% ipython --no-banner

In [1]: import numpy as np

In [2]: import numpy.linalg as la

In [3]: np.set_printoptions(precision=2, suppress=True, linewidth=140, sign=" ")

In [4]: J = np.load("a.npy")

In [5]: J
Out[5]: 
array([[ 0.,  0., -3.],
       [ 0.,  0.,  1.],
       [-3.,  1.,  0.]])

In [6]: # symmetric, so the eigenvalues are real

In [7]: rank = la.matrix_rank(J)

In [8]: rank
Out[8]: np.int64(2)

In [9]: null = la.svd(J)[2][rank:].T

In [10]: null @ null.T
Out[10]: 
array([[ 0.1,  0.3,  0. ],
       [ 0.3,  0.9,  0. ],
       [ 0. ,  0. ,  0. ]])

In [11]: np.allclose(J @ null, 0)
Out[11]: True

In [12]: null.shape
Out[12]: (3, 1)

In [13]: basis = np.array([[-1.2, 3.1, 0.9, 0.8]])

In [14]: rng = np.random.default_rng(319)

In [15]: data = np.array([[1], [6], [1], [8], [8], [6], [8], [3], [3], [0], [8]]) @ basis + 0.02 * rng.normal(size=(11, 4))

In [16]: data
Out[16]: 
array([[-1.17,  3.06,  0.91,  0.81],
       [-7.23, 18.64,  5.39,  4.81],
       [-1.19,  3.09,  0.88,  0.79],
       [-9.58, 24.79,  7.19,  6.4 ],
       [-9.61, 24.81,  7.2 ,  6.4 ],
       [-7.23, 18.58,  5.39,  4.84],
       [-9.57, 24.83,  7.21,  6.4 ],
       [-3.62,  9.3 ,  2.67,  2.39],
       [-3.59,  9.28,  2.69,  2.37],
       [-0.03, -0.01, -0.01,  0.01],
       [-9.58, 24.8 ,  7.18,  6.41]])

In [17]: idx = data[:, 1] > np.median(data[:, 1])

In [18]: r0 = data[idx].mean(axis=0) - data[~idx].mean(axis=0)

In [19]: idx.astype(int)
Out[19]: array([ 0,  1,  0,  1,  1,  0,  1,  0,  0,  0,  1])

In [20]: gram = np.cov(data, rowvar=False)

In [21]: np.round(la.eigvalsh(gram)[::-1], 2) + 0
Out[21]: array([ 127.95,    0.  ,    0.  ,    0.  ])

In [22]: gram
Out[22]: 
array([[ 14.68, -38.01, -11.03,  -9.81],
       [-38.01,  98.43,  28.56,  25.41],
       [-11.03,  28.56,   8.29,   7.37],
       [ -9.81,  25.41,   7.37,   6.56]])

In [23]: np.round(np.corrcoef(data[:, 3], data[:, 0])[0, 1], 2)
Out[23]: np.float64(-1.0)

In [24]: np.polyfit(data[:, 3], data[:, 0], 1)
Out[24]: array([-1.5 , -0.01])

In [25]: Xc = data - data.mean(axis=0)

In [26]: vecs = la.svd(Xc)[2][:1]

In [27]: M2 = Xc - Xc @ vecs.T @ vecs

In [28]: np.cov(Xc @ vecs.T, rowvar=False)
Out[28]: array( 127.95)

In [29]: M2.std(axis=0)
Out[29]: array([ 0.02,  0.01,  0.01,  0.02])

In [30]: la.norm(M2, axis=1).round(6).argmax()
Out[30]: np.int64(5)

In [31]: def softmax(z):
    ...:     e = np.exp(z - z.max(axis=-1, keepdims=True))
    ...:     return e / e.sum(axis=-1, keepdims=True)
    ...: 

In [32]: np.round(softmax(data[10] + -3), 2) + 0
Out[32]: array([ 0.,  1.,  0.,  0.])

In [33]: np.round(softmax(data[10]), 2) + 0
Out[33]: array([ 0.,  1.,  0.,  0.])

In [34]: np.round(softmax(10 * data[10]), 2) + 0
Out[34]: array([ 0.,  1.,  0.,  0.])

In [35]: softmax(data).sum(axis=1)
Out[35]: array([ 1.,  1.,  1.,  1.,  1.,  1.,  1.,  1.,  1.,  1.,  1.])

In [36]: S = data @ data.T / np.sqrt(4)

In [37]: softmax(S)[10] @ data
Out[37]: array([-9.58, 24.81,  7.2 ,  6.4 ])

In [38]: np.round(softmax(S), 2) + 0
Out[38]: 
array([[ 0.  ,  0.  ,  0.  ,  0.24,  0.25,  0.  ,  0.26,  0.  ,  0.  ,  0.  ,  0.24],
       [ 0.  ,  0.  ,  0.  ,  0.2 ,  0.27,  0.  ,  0.3 ,  0.  ,  0.  ,  0.  ,  0.22],
       [ 0.  ,  0.  ,  0.  ,  0.24,  0.25,  0.  ,  0.26,  0.  ,  0.  ,  0.  ,  0.24],
       [ 0.  ,  0.  ,  0.  ,  0.19,  0.28,  0.  ,  0.32,  0.  ,  0.  ,  0.  ,  0.21],
       [ 0.  ,  0.  ,  0.  ,  0.19,  0.28,  0.  ,  0.32,  0.  ,  0.  ,  0.  ,  0.21],
       [ 0.  ,  0.  ,  0.  ,  0.2 ,  0.27,  0.  ,  0.3 ,  0.  ,  0.  ,  0.  ,  0.22],
       [ 0.  ,  0.  ,  0.  ,  0.19,  0.28,  0.  ,  0.32,  0.  ,  0.  ,  0.  ,  0.21],
       [ 0.  ,  0.  ,  0.  ,  0.23,  0.26,  0.  ,  0.28,  0.  ,  0.  ,  0.  ,  0.23],
       [ 0.  ,  0.  ,  0.  ,  0.23,  0.26,  0.  ,  0.28,  0.  ,  0.  ,  0.  ,  0.23],
       [ 0.09,  0.09,  0.09,  0.09,  0.09,  0.09,  0.09,  0.09,  0.09,  0.09,  0.09],
       [ 0.  ,  0.  ,  0.  ,  0.19,  0.28,  0.  ,  0.32,  0.  ,  0.  ,  0.  ,  0.21]])
